In [1]: import numpy as np

In [2]: from numpy import linalg as LA

In [3]: np.set_printoptions(precision=2, suppress=True, linewidth=200)

In [4]: A = np.loadtxt("test2.csv", delimiter=",")

In [5]: A
Out[5]: 
array([[ 0.,  0.,  0.,  0.,  0.,  0.,  0.,  0., -4.,  0.],
       [ 0.,  0.,  1.,  0.,  0.,  0.,  0.,  0., -5.,  0.],
       [ 0.,  0.,  0.,  0.,  3.,  0.,  0., -5.,  3.,  0.],
       [ 0.,  0.,  0.,  0.,  0.,  0.,  0.,  0.,  3.,  0.],
       [ 0., -1.,  0.,  0.,  3.,  0., -5.,  0.,  0.,  0.],
       [ 0.,  0.,  0.,  0., -3.,  0.,  5.,  0.,  0.,  0.],
       [ 0.,  0.,  0.,  4.,  2.,  0.,  0.,  0.,  0.,  0.],
       [ 0.,  1.,  0.,  2.,  3.,  3.,  0.,  0., -5., -3.],
       [ 0.,  2.,  0.,  0.,  0.,  0., -4.,  0.,  0.,  5.],
       [-4.,  2.,  0.,  0., -4.,  0.,  0.,  0.,  0.,  4.]])

In [6]: other = np.array([[1, -3, 3],
   ...:     [2, -1, 2],
   ...:     [-3, 2, 2],
   ...:     [2, 3, 2],
   ...:     [-1, -3, 3],
   ...:     [0, -1, -3],
   ...:     [-3, 1, 2],
   ...:     [1, 2, 3],
   ...:     [-3, -3, 0],
   ...:     [0, 1, 2]])

In [7]: np.einsum("ik,kj->ij", A, other)
Out[7]: 
array([[ 12.,  12.,   0.],
       [ 12.,  17.,   2.],
       [-17., -28.,  -6.],
       [ -9.,  -9.,   0.],
       [ 10., -13.,  -3.],
       [-12.,  14.,   1.],
       [  6.,   6.,  14.],
       [ 18.,   5.,   0.],
       [ 16.,  -1.,   6.],
       [  4.,  26., -12.]])

In [8]: A @ other
Out[8]: 
array([[ 12.,  12.,   0.],
       [ 12.,  17.,   2.],
       [-17., -28.,  -6.],
       [ -9.,  -9.,   0.],
       [ 10., -13.,  -3.],
       [-12.,  14.,   1.],
       [  6.,   6.,  14.],
       [ 18.,   5.,   0.],
       [ 16.,  -1.,   6.],
       [  4.,  26., -12.]])

In [9]: np.einsum("ij->j", A)
Out[9]: array([-4.,  4.,  1.,  6.,  4.,  3., -4., -5., -8.,  6.])

In [10]: np.vstack([A, other.T]).shape
Out[10]: (13, 10)

In [11]: LA.matrix_power(A, 2)
Out[11]: 
array([[  0.,  -8.,   0.,   0.,   0.,   0.,  16.,   0.,   0., -20.],
       [  0., -10.,   0.,   0.,   3.,   0.,  20.,  -5.,   3., -25.],
       [  0.,  -2.,   0., -10.,  -6., -15., -27.,   0.,  25.,  30.],
       [  0.,   6.,   0.,   0.,   0.,   0., -12.,   0.,   0.,  15.],
       [  0.,  -3.,  -1., -20.,  -1.,   0., -15.,   0.,   5.,   0.],
       [  0.,   3.,   0.,  20.,   1.,   0.,  15.,   0.,   0.,   0.],
       [  0.,  -2.,   0.,   0.,   6.,   0., -10.,   0.,  12.,   0.],
       [ 12., -19.,   1.,   0.,  12.,   0.,  20.,   0.,   1., -37.],
       [-20.,  10.,   2., -16., -28.,   0.,   0.,   0., -10.,  20.],
       [-16.,  12.,   2.,   0., -28.,   0.,  20.,   0.,   6.,  16.]])

In [12]: np.round(np.sort(np.abs(LA.eigvals(A))), 2) + 0
Out[12]: array([0.  , 1.04, 2.18, 2.18, 2.59, 3.24, 3.24, 5.26, 5.26, 5.74])

In [13]: np.allclose(A, A.T)
Out[13]: False

In [14]: np.trace(A)
Out[14]: np.float64(7.0)

In [15]: m1 = np.array([[-3, 3, 0, 2, 2, 2, 6, -1],
    ...:     [-3, 0, -1, -2, 1, -3, 3, 1],
    ...:     [2, -3, -3, 0, -2, 1, -6, 2],
    ...:     [-2, 1, 1, -3, -3, -1, -9, -2],
    ...:     [1, -3, -3, -3, -1, 3, -3, 1]])

In [16]: def softmax(z):
    ...:     e = np.exp(z - z.max(axis=-1, keepdims=True))
    ...:     return e / e.sum(axis=-1, keepdims=True)
    ...: 

In [17]: np.round(softmax(m1[4]), 2) + 0
Out[17]: array([0.1 , 0.  , 0.  , 0.  , 0.01, 0.77, 0.  , 0.1 ])

In [18]: softmax(m1).sum(axis=1)
Out[18]: array([1., 1., 1., 1., 1.])

In [19]: np.round(softmax(10 * m1[4]), 2) + 0
Out[19]: array([0., 0., 0., 0., 0., 1., 0., 0.])

In [20]: S = m1 @ m1.T / np.sqrt(8)

In [21]: np.round(softmax(S), 2) + 0
Out[21]: 
array([[1.  , 0.  , 0.  , 0.  , 0.  ],
       [0.  , 1.  , 0.  , 0.  , 0.  ],
       [0.  , 0.  , 1.  , 0.  , 0.  ],
       [0.  , 0.  , 0.  , 1.  , 0.  ],
       [0.  , 0.  , 0.26, 0.  , 0.74]])

In [22]: softmax(S)[4] @ m1
Out[22]: array([ 1.26, -3.  , -3.  , -2.23, -1.26,  2.48, -3.77,  1.26])

In [23]: x = np.array([-1, -2, 0, 1, 2, -3, -2, 1])

In [24]: a = np.maximum(m1 @ x, 0)

In [25]: a
Out[25]: array([ 0,  7, 11, 10,  0])

In [26]: m1.T @ a
Out[26]: array([ -19,  -23,  -30,  -44,  -45,  -20, -135,    9])

In [27]: np.tanh(m1 @ x)
Out[27]: array([-1.  ,  1.  ,  1.  ,  1.  , -0.96])

In [28]: np.flatnonzero(a > 1e-9)
Out[28]: array([1, 2, 3])

In [29]: LA.norm(m1, axis=0)
Out[29]: array([ 5.2 ,  5.29,  4.47,  5.1 ,  4.36,  4.9 , 13.08,  3.32])

In [30]: LA.norm(m1, axis=1).argmax()
Out[30]: np.int64(3)

In [31]: LA.norm(m1, axis=1)
Out[31]: array([ 8.19,  5.83,  8.19, 10.49,  6.93])

In [32]: round(LA.norm(m1) ** 2 / LA.norm(m1, 2) ** 2, 2)
Out[32]: np.float64(1.5)

In [33]: round(float(LA.norm(m1[1], 1)), 2), np.round(LA.norm(m1[1], np.inf), 2)
Out[33]: (14.0, np.float64(3.0))

In [34]: m1[1] @ m1[0]
Out[34]: np.int64(18)

In [35]: E = np.loadtxt("case12.csv", delimiter=",")

In [36]: E
Out[36]: 
array([[ 3., -3., -5.,  3., -2., -2., -1.],
       [ 5.,  2.,  4., -3.,  5.,  4., -1.],
       [-4., -2., -5.,  2., -3.,  1.,  1.],
       [-4.,  4.,  2.,  0.,  1., -1., -2.],
       [-3.,  0., -4., -5., -4., -2.,  4.],
       [-3., -4.,  2.,  2.,  5.,  0., -2.],
       [-4.,  1., -3.,  1., -1.,  5.,  1.],
       [-3., -4.,  2.,  2.,  5.,  0., -2.]])

In [37]: x = np.array([-9, -2, -7, 3, -8, 4, 4])

In [38]: E * x
Out[38]: 
array([[-27.,   6.,  35.,   9.,  16.,  -8.,  -4.],
       [-45.,  -4., -28.,  -9., -40.,  16.,  -4.],
       [ 36.,   4.,  35.,   6.,  24.,   4.,   4.],
       [ 36.,  -8., -14.,   0.,  -8.,  -4.,  -8.],
       [ 27.,  -0.,  28., -15.,  32.,  -8.,  16.],
       [ 27.,   8., -14.,   6., -40.,   0.,  -8.],
       [ 36.,  -2.,  21.,   3.,   8.,  20.,   4.],
       [ 27.,   8., -14.,   6., -40.,   0.,  -8.]])

In [39]: E @ np.ones(7)
Out[39]: array([ -7.,  16., -10.,   0., -14.,   0.,   0.,   0.])

In [40]: LA.norm(E @ x) <= LA.norm(E, 2) * LA.norm(x) + 1e-9
Out[40]: np.True_

In [41]: (E * x).sum(axis=1)
Out[41]: array([  27., -114.,  113.,   -6.,   80.,  -21.,   90.,  -21.])

In [42]: np.sign((E @ x).round(6))
Out[42]: array([ 1., -1.,  1., -1.,  1., -1.,  1., -1.])

In [43]: x = np.array([-9, 3, -1, -8, 1, -5, 0])

In [44]: rhs = E @ x

In [45]: rhs
Out[45]: array([-47., -34.,  11.,  52.,  77.,   2.,   8.,   2.])

In [46]: np.round(LA.solve(E.T @ E, E.T @ rhs), 2) + 0
Out[46]: array([-9.,  3., -1., -8.,  1., -5.,  0.])

In [47]: np.round(LA.pinv(E) @ E, 2) + 0
Out[47]: 
array([[1., 0., 0., 0., 0., 0., 0.],
       [0., 1., 0., 0., 0., 0., 0.],
       [0., 0., 1., 0., 0., 0., 0.],
       [0., 0., 0., 1., 0., 0., 0.],
       [0., 0., 0., 0., 1., 0., 0.],
       [0., 0., 0., 0., 0., 1., 0.],
       [0., 0., 0., 0., 0., 0., 1.]])

In [48]: np.round(LA.lstsq(E, rhs)[0], 2) + 0
Out[48]: array([-9.,  3., -1., -8.,  1., -5.,  0.])

In [49]: rng = np.random.default_rng(587)

In [50]: rhs = rhs + 0.3 * rng.normal(size=8)

In [51]: rhs
Out[51]: array([-46.81, -34.06,  10.83,  52.36,  76.45,   2.09,   8.41,   1.25])

In [52]: coef, *_ = LA.lstsq(E, rhs)

In [53]: np.round(E.T @ (rhs - E @ coef), 2) + 0
Out[53]: array([0., 0., 0., 0., 0., 0., 0.])

In [54]: [round(float(x), 2) for x in LA.svd(E, compute_uv=False)[:3]]
Out[54]: [14.86, 11.37, 9.31]

In [55]: round(np.log10(LA.cond(E)))
Out[55]: 2

In [56]: LA.matrix_rank(E, rtol=0.1)
Out[56]: np.int64(6)

In [57]: np.round(softmax(E[4]), 2) + 0
Out[57]: array([0.  , 0.02, 0.  , 0.  , 0.  , 0.  , 0.98])

In [58]: softmax(E).sum(axis=1)
Out[58]: array([1., 1., 1., 1., 1., 1., 1., 1.])

In [59]: S = E @ E.T / np.sqrt(7)

In [60]: np.round(softmax(S)[4] @ E, 2) + 0
Out[60]: array([-3.,  0., -4., -5., -4., -2.,  4.])

In [61]: J = np.load("w.npy")

In [62]: J
Out[62]: 
array([[3., 0., 1., 3., 1., 0.],
       [0., 0., 3., 3., 0., 0.],
       [3., 2., 0., 1., 1., 0.],
       [2., 0., 1., 2., 1., 0.],
       [0., 1., 2., 0., 2., 0.],
       [0., 0., 0., 0., 0., 3.]])

In [63]: LA.cond(J) > 100
Out[63]: np.True_

In [64]: np.argsort(-LA.norm(J, axis=0).round(6), kind="stable")[:3]
Out[64]: array([3, 0, 2])

In [65]: u = np.array([-2, 6, 9, -5, 1, 9])

In [66]: other = J + np.outer(u, np.eye(6)[4])

In [67]: other
Out[67]: 
array([[ 3.,  0.,  1.,  3., -1.,  0.],
       [ 0.,  0.,  3.,  3.,  6.,  0.],
       [ 3.,  2.,  0.,  1., 10.,  0.],
       [ 2.,  0.,  1.,  2., -4.,  0.],
       [ 0.,  1.,  2.,  0.,  3.,  0.],
       [ 0.,  0.,  0.,  0.,  9.,  3.]])

In [68]: LA.matrix_rank(other - J)
Out[68]: np.int64(1)

In [69]: LA.matrix_rank(LA.inv(other) - LA.inv(J), tol=1e-8)
Out[69]: np.int64(1)

In [70]: feats = np.load("layer16.npy")

In [71]: feats
Out[71]: 
array([[-0.23, -0.91, -0.96, -0.18, -0.37, -0.28,  1.  , -0.98],
       [ 0.76, -0.53,  1.17, -0.63, -0.85,  0.12, -0.3 , -0.74],
       [ 0.38,  0.85, -0.32,  1.03, -0.92, -0.86, -0.34, -0.52],
       [ 0.61,  1.04, -0.25, -0.68,  0.96,  0.16,  0.09, -1.04],
       [ 0.99,  0.38, -0.24,  0.23, -0.58,  1.04,  1.01,  0.57],
       [-1.21,  0.94,  0.12, -0.81, -0.91,  0.29,  0.25, -0.04],
       [-0.46, -0.19, -0.22,  0.78, -0.02,  1.4 , -0.73, -0.78],
       [ 0.46, -0.17, -1.2 , -0.87, -0.47,  0.1 , -1.08,  0.44]])

In [72]: O, V = LA.qr(feats[:, :2])[0], LA.qr(feats[:, 2:])[0]

In [73]: s = LA.svd(O.T @ V, compute_uv=False)

In [74]: np.round(LA.norm(O @ O.T - V @ V.T, 2), 2)
Out[74]: np.float64(1.0)

In [75]: np.degrees(np.arccos(s.clip(0, 1)))
Out[75]: array([90., 90.])

In [76]: (s > 0.9).sum()
Out[76]: np.int64(0)

In [77]: O, Rm = LA.qr(feats)

In [78]: Rm.round(2) + 0
Out[78]: 
array([[2., 0., 0., 0., 0., 0., 0., 0.],
       [0., 2., 0., 0., 0., 0., 0., 0.],
       [0., 0., 2., 0., 0., 0., 0., 0.],
       [0., 0., 0., 2., 0., 0., 0., 0.],
       [0., 0., 0., 0., 2., 0., 0., 0.],
       [0., 0., 0., 0., 0., 2., 0., 0.],
       [0., 0., 0., 0., 0., 0., 2., 0.],
       [0., 0., 0., 0., 0., 0., 0., 2.]])

In [79]: round(abs(Rm[0, 0]), 2), np.round(LA.norm(feats[:, 0]), 2)
Out[79]: (np.float64(2.0), np.float64(2.0))

In [80]: np.abs(np.diag(Rm))
Out[80]: array([2., 2., 2., 2., 2., 2., 2., 2.])

In [81]: np.allclose(Rm.T @ Rm, feats.T @ feats)
Out[81]: True

In [82]: x = np.array([6, -7, 8, -6, -1, -7, 6, 4])

In [83]: rhs = feats @ x

In [84]: rhs
Out[84]: array([  2.81,  16.59,  -9.56,  -7.22,   1.6 ,  -7.82, -25.08,  -5.34])

In [85]: LA.solve(feats, -3 * rhs)
Out[85]: array([-18.,  21., -24.,  18.,   3.,  21., -18., -12.])

In [86]: np.round(LA.solve(feats, feats[:, 1]), 2) + 0
Out[86]: array([0., 1., 0., 0., 0., 0., 0., 0.])

In [87]: LA.solve(feats, rhs)
Out[87]: array([ 6., -7.,  8., -6., -1., -7.,  6.,  4.])

In [88]: np.round(LA.solve(feats.T, feats[6]), 2) + 0
Out[88]: array([0., 0., 0., 0., 0., 0., 1., 0.])

In [89]: np.round(LA.solve(feats, rhs + feats[:, 4]), 2) + 0
Out[89]: array([ 6., -7.,  8., -6.,  0., -7.,  6.,  4.])

In [90]: other = np.array([[3, 2], [-2, 0]])

In [91]: cent = np.array([[5, 7], [9, -9]])

In [92]: F = np.kron(other, cent)

In [93]: F
Out[93]: 
array([[ 15,  21,  10,  14],
       [ 27, -27,  18, -18],
       [-10, -14,   0,   0],
       [-18,  18,   0,   0]])

In [94]: cov = F.T @ F

In [95]: (F @ F.T).shape
Out[95]: (4, 4)

In [96]: lab = rng.permutation(6)

In [97]: lab
Out[97]: array([5, 2, 1, 4, 0, 3])

In [98]: other = J[lab][:, lab]

In [99]: np.sort(np.abs(LA.eigvals(other)))
Out[99]: array([0.06, 1.77, 1.77, 2.56, 3.  , 6.61])

In [100]: np.round(LA.det(other), 2), round(float(LA.det(J[lab])), 2)
Out[100]: (np.float64(9.0), 9.0)

In [101]: np.trace(other)
Out[101]: np.float64(10.0)
